$ python -q
>>> import numpy as np
>>> np.set_printoptions(precision=2, suppress=True, linewidth=140, sign=" ")
>>> A = np.load("block18.npy")
>>> A
array([[ 0.,  0.,  0.,  1., -2.,  1.],
       [ 0.,  0.,  0., -2., -1., -1.],
       [ 0.,  0.,  0., -2.,  1., -1.],
       [ 1., -2., -2.,  0.,  0.,  0.],
       [-2., -1.,  1.,  0.,  0.,  0.],
       [ 1., -1., -1.,  0.,  0.,  0.]])
>>> vals, evecs = np.linalg.eigvalsh(A)
Traceback (most recent call last):
  File "<python-input-4>", line 1, in <module>
    vals, evecs = np.linalg.eigvalsh(A)
    ^^^^^^^^^^^
ValueError: too many values to unpack (expected 2)
>>> vals, evecs = np.linalg.eigh(A)
>>> np.linalg.eigvalsh(A + -3 * np.eye(6))
array([-6.59, -5.24, -3.25, -2.75, -0.76,  0.59])
>>> np.unique(vals.round(6) + 0, return_counts=True)[1]
array([ 1,  1,  1,  1,  1,  1])
>>> print(np.linalg.eigvalsh(A @ A))
[  0.06   0.06   5.03   5.03  12.91  12.91]
>>> round(float(vals.sum()), 2), np.trace(A)
(-0.0, np.float64(0.0))
>>> (vals > 1e-8).sum(), (vals < -1e-8).sum()
(np.int64(3), np.int64(3))
>>> print(np.abs(evecs[:, -1]))
[ 0.4   0.34  0.48  0.56  0.26  0.34]
>>> vals
array([-3.59, -2.24, -0.25,  0.25,  2.24,  3.59])
>>> print(np.linalg.svd(A, compute_uv=False))
[ 3.59  3.59  2.24  2.24  0.25  0.25]
>>> np.round(evecs @ np.diag(vals) @ evecs.T, 2) + 0
array([[ 0.,  0.,  0.,  1., -2.,  1.],
       [ 0.,  0.,  0., -2., -1., -1.],
       [ 0.,  0.,  0., -2.,  1., -1.],
       [ 1., -2., -2.,  0.,  0.,  0.],
       [-2., -1.,  1.,  0.,  0.,  0.],
       [ 1., -1., -1.,  0.,  0.,  0.]])
>>> np.abs(evecs[:, -1]).round(6).argmax()
np.int64(3)
>>> np.round(evecs.T @ A @ evecs, 2) + 0
array([[-3.59,  0.  ,  0.  ,  0.  ,  0.  ,  0.  ],
       [ 0.  , -2.24,  0.  ,  0.  ,  0.  ,  0.  ],
       [ 0.  ,  0.  , -0.25,  0.  ,  0.  ,  0.  ],
       [ 0.  ,  0.  ,  0.  ,  0.25,  0.  ,  0.  ],
       [ 0.  ,  0.  ,  0.  ,  0.  ,  2.24,  0.  ],
       [ 0.  ,  0.  ,  0.  ,  0.  ,  0.  ,  3.59]])
>>> f, g = A[4], A[3]
>>> f @ f
np.float64(6.0)
>>> p = (f @ g) / (f @ f) * f
>>> (g - p) @ f
np.float64(0.0)
>>> np.linalg.matrix_rank(np.outer(f, g))
np.int64(1)
>>> g - p
array([ 0.33, -2.33, -1.67,  0.  ,  0.  ,  0.  ])
>>> f = np.array([-3, -3, 3, -1, 2, -1])
>>> other = A + np.outer(f, np.eye(6)[4])
>>> other
array([[ 0.,  0.,  0.,  1., -5.,  1.],
       [ 0.,  0.,  0., -2., -4., -1.],
       [ 0.,  0.,  0., -2.,  4., -1.],
       [ 1., -2., -2.,  0., -1.,  0.],
       [-2., -1.,  1.,  0.,  2.,  0.],
       [ 1., -1., -1.,  0., -1.,  0.]])
>>> print(np.linalg.matrix_rank(other - A))
1
>>> round(np.linalg.det(other) / np.linalg.det(A), 2), round(1 + np.linalg.solve(A, f)[4], 2)
(np.float64(4.0), np.float64(4.0))
>>> rng = np.random.default_rng(27)
>>> X = np.eye(4, dtype=int)[rng.permutation(4)]
>>> X
array([[ 0,  0,  0,  1],
       [ 1,  0,  0,  0],
       [ 0,  0,  1,  0],
       [ 0,  1,  0,  0]])
>>> other = X / np.linalg.norm(X, axis=1, keepdims=True)
>>> gram = other @ other.T
>>> np.argwhere(np.triu(np.abs(gram) > 0.95, 1))
array([], shape=(0, 2), dtype=int64)
>>> print((gram - 2 * np.eye(4)).round(6).argmax(axis=1))
[ 1  0  0  0]
>>> gram
array([[ 1.,  0.,  0.,  0.],
       [ 0.,  1.,  0.,  0.],
       [ 0.,  0.,  1.,  0.],
       [ 0.,  0.,  0.,  1.]])
>>> print(gram[0])
[ 1.  0.  0.  0.]
>>> proj = np.triu(np.array([[-1, -4, 1, -5], [0, -2, 0, 5], [0, -5, 3, 2], [-4, 0, -2, 0]]), 1) + np.eye(4)
>>> other = proj @ X @ np.linalg.inv(proj)
>>> other
array([[ -4., -21.,   5.,  76.],
       [  1.,   9.,  -1., -38.],
       [  0.,   2.,   1., -12.],
       [  0.,   1.,   0.,  -5.]])
>>> np.round(np.poly(other), 2) + 0
array([ 1., -1.,  0., -1.,  1.])
>>> def softmax(z):
...     e = np.exp(z - z.max(axis=-1, keepdims=True))
...     return e / e.sum(axis=-1, keepdims=True)
... 
>>> softmax(X).sum(axis=1)
array([ 1.,  1.,  1.,  1.])
>>> att = X @ X.T / np.sqrt(4)
>>> softmax(att + np.triu(np.full(att.shape, -np.inf), 1))
array([[ 1.  ,  0.  ,  0.  ,  0.  ],
       [ 0.38,  0.62,  0.  ,  0.  ],
       [ 0.27,  0.27,  0.45,  0.  ],
       [ 0.22,  0.22,  0.22,  0.35]])
>>> softmax(att)[1] @ X
array([ 0.35,  0.22,  0.22,  0.22])
>>> E = np.load("arr.npy")
>>> print(E)
[[ 9.04  2.94 -3.1 ]
 [ 0.23 -9.81 -1.95]
 [-7.01  6.44 -3.06]
 [ 6.97  2.79 -6.61]
 [-6.03  5.11  6.12]
 [ 7.03  1.89  6.86]
 [-9.27 -3.26 -1.84]
 [-5.21 -6.92 -4.99]
 [ 5.5  -5.15  6.57]
 [-3.27 -5.97  7.32]
 [ 5.38 -8.43 -0.04]
 [-7.75 -4.21 -4.71]
 [-5.21 -5.16  6.8 ]
 [-8.89  0.61 -4.53]
 [-8.19 -3.39  4.63]
 [ 6.55 -2.59  7.1 ]
 [ 3.77 -9.1   1.7 ]
 [ 7.22  0.57 -6.9 ]]
>>> proj = E @ np.linalg.solve(E.T @ E, E.T)
>>> np.round(np.linalg.eigvalsh(proj), 2) + 0
array([ 0.,  0.,  0.,  0.,  0.,  0.,  0.,  0.,  0.,  0.,  0.,  0.,  0.,  0.,  0.,  1.,  1.,  1.])
>>> np.diag(proj)
array([ 0.13,  0.21,  0.15,  0.16,  0.21,  0.17,  0.13,  0.2 ,  0.16,  0.17,  0.19,  0.16,  0.16,  0.14,  0.14,  0.16,  0.18,  0.17])
>>> proj @ E[:, 1]
array([ 2.94, -9.81,  6.44,  2.79,  5.11,  1.89, -3.26, -6.92, -5.15, -5.97, -8.43, -4.21, -5.16,  0.61, -3.39, -2.59, -9.1 ,  0.57])
>>> print(np.allclose(proj @ proj, proj))
True
>>> print(np.linalg.matrix_rank(np.eye(18) - proj))
15
